In [1]: import numpy as np

In [2]: from numpy import linalg as LA

In [3]: np.set_printoptions(precision=4, suppress=True, linewidth=140, floatmode="fixed")

In [4]: rd = lambda a: np.round(a, 4) + 0

In [5]: m1 = np.loadtxt("test13.csv", delimiter=",")

In [6]: m1
Out[6]: 
array([[1.0000, 0.0000, 0.0000, 0.0000],
       [2.0000, 1.0000, 0.0000, 0.0000],
       [3.0000, 4.0000, 1.0000, 0.0000],
       [3.0000, 0.0000, 0.0000, 1.0000]])

In [7]: np.poly(m1)
Out[7]: array([ 1.0000, -4.0000,  6.0000, -4.0000,  1.0000])

In [8]: rd(LA.eigvals(m1))
Out[8]: array([1.0000, 1.0000, 1.0000, 1.0000])

In [9]: np.kron(np.eye(2, dtype=int), m1)
Out[9]: 
array([[1.0000, 0.0000, 0.0000, 0.0000, 0.0000, 0.0000, 0.0000, 0.0000],
       [2.0000, 1.0000, 0.0000, 0.0000, 0.0000, 0.0000, 0.0000, 0.0000],
       [3.0000, 4.0000, 1.0000, 0.0000, 0.0000, 0.0000, 0.0000, 0.0000],
       [3.0000, 0.0000, 0.0000, 1.0000, 0.0000, 0.0000, 0.0000, 0.0000],
       [0.0000, 0.0000, 0.0000, 0.0000, 1.0000, 0.0000, 0.0000, 0.0000],
       [0.0000, 0.0000, 0.0000, 0.0000, 2.0000, 1.0000, 0.0000, 0.0000],
       [0.0000, 0.0000, 0.0000, 0.0000, 3.0000, 4.0000, 1.0000, 0.0000],
       [0.0000, 0.0000, 0.0000, 0.0000, 3.0000, 0.0000, 0.0000, 1.0000]])

In [10]: m1[1] @ m1[0]
Out[10]: np.float64(2.0)

In [11]: rd(LA.norm(m1, axis=1))
Out[11]: array([1.0000, 2.2361, 5.0990, 3.1623])

In [12]: rd(LA.norm(m1[1] - m1[0]))
Out[12]: np.float64(1.4142)

In [13]: print(rd(LA.norm(m1) ** 2 / LA.norm(m1, 2) ** 2))
1.1944

In [14]: LA.norm(m1, axis=1).argmax()
Out[14]: np.int64(2)

In [15]: rd(LA.norm(m1, axis=0))
Out[15]: array([4.7958, 4.1231, 1.0000, 1.0000])

In [16]: LA.norm(m1, axis=2)
AxisError: axis 2 is out of bounds for array of dimension 2


In [17]: rd(LA.norm(m1, 1)), rd(LA.norm(m1, np.inf))
Out[17]: (np.float64(9.0), np.float64(8.0))

In [18]: P = np.triu(np.array([[1, 2, 0, 0], [1, 2, 1, 1], [1, 1, 0, 1], [2, 1, 0, 1]]), 1) + np.eye(4)

In [19]: A2 = P @ m1 @ LA.inv(P)

In [20]: P @ m1 - m1 @ P
Out[20]: 
array([[ 4.0000,  0.0000,  0.0000,  0.0000],
       [ 6.0000,  0.0000,  0.0000,  0.0000],
       [ 3.0000, -6.0000, -4.0000, -4.0000],
       [ 0.0000, -6.0000,  0.0000,  0.0000]])

In [21]: LA.matrix_rank(A2)
Out[21]: np.int64(4)

In [22]: A2
Out[22]: 
array([[  5.0000,  -8.0000,   8.0000,   0.0000],
       [  8.0000, -11.0000,  12.0000,   0.0000],
       [  6.0000,  -8.0000,   9.0000,   0.0000],
       [  3.0000,  -6.0000,   6.0000,   1.0000]])

In [23]: q, vecs = LA.qr(m1[:, :3])[0], LA.qr(m1[:, 3:])[0]

In [24]: sigma = LA.svd(q.T @ vecs, compute_uv=False)

In [25]: rd(sigma)
Out[25]: array([0.9487])

In [26]: (sigma > 0.9).sum()
Out[26]: np.int64(1)

In [27]: rd(LA.norm(q @ q.T - vecs @ vecs.T, 2))
Out[27]: np.float64(1.0)

In [28]: rd(np.degrees(np.arccos(sigma.clip(0, 1))))
Out[28]: array([18.4349])
